$ ipython --no-banner

In [1]: import numpy as np

In [2]: from numpy import linalg as LA

In [3]: np.set_printoptions(precision=2, suppress=True, linewidth=140)

In [4]: q, _ = LA.qr(np.array([[-0.8], [-1.3], [0.0]]))

In [5]: J = q @ q.T

In [6]: J
Out[6]: 
array([[0.27, 0.45, 0.  ],
       [0.45, 0.73, 0.  ],
       [0.  , 0.  , 0.  ]])

In [7]: # equal to its transpose

In [8]: w, V = LA.eigh(J)

In [9]: x0 = np.array([-1, 0, 3])

In [10]: V * np.maximum(w, 0) @ V.T
Out[10]: 
array([[0.27, 0.45, 0.  ],
       [0.45, 0.73, 0.  ],
       [0.  , 0.  , 0.  ]])

In [11]: np.round(x0 @ J @ x0 / (x0 @ x0), 2), w[0], round(float(w[-1]), 2)
Out[11]: (np.float64(0.03), np.float64(0.0), 1.0)

In [12]: LA.eigvalsh(J[1:, 1:])
Out[12]: array([0.  , 0.73])

In [13]: (np.sign(V[:, -1].round(6)) == np.sign(V[0, -1].round(6))).astype(int)
Out[13]: array([1, 1, 0])

In [14]: x0 = np.array([5, 2, -4])

In [15]: J @ x0
Out[15]: array([2.27, 3.68, 0.  ])

In [16]: np.einsum("ij,j->i", J, x0)
Out[16]: array([2.27, 3.68, 0.  ])

In [17]: print(LA.norm(J @ x0) <= LA.norm(J, 2) * LA.norm(x0) + 1e-9)
True

In [18]: K = np.loadtxt("run12.csv", delimiter=",")

In [19]: K
Out[19]: 
array([[13.,  9.,  5.,  5.],
       [ 9., 10.,  4.,  4.],
       [ 5.,  4.,  2.,  2.],
       [ 5.,  4.,  2.,  2.]])

In [20]: # rank 2

In [21]: rank = LA.matrix_rank(K)

In [22]: print(rank)
2

In [23]: null = LA.svd(K)[2][rank:].T

In [24]: null @ null.T
Out[24]: 
array([[ 0.14,  0.07, -0.24, -0.24],
       [ 0.07,  0.03, -0.12, -0.12],
       [-0.24, -0.12,  0.92, -0.08],
       [-0.24, -0.12, -0.08,  0.92]])

In [25]: np.allclose(K @ null, 0)
Out[25]: True

In [26]: np.round(K @ null, 2) + 0
Out[26]: 
array([[0., 0.],
       [0., 0.],
       [0., 0.],
       [0., 0.]])

In [27]: LA.matrix_rank(K.T @ K), LA.matrix_rank(K @ K.T)
Out[27]: (np.int64(2), np.int64(2))
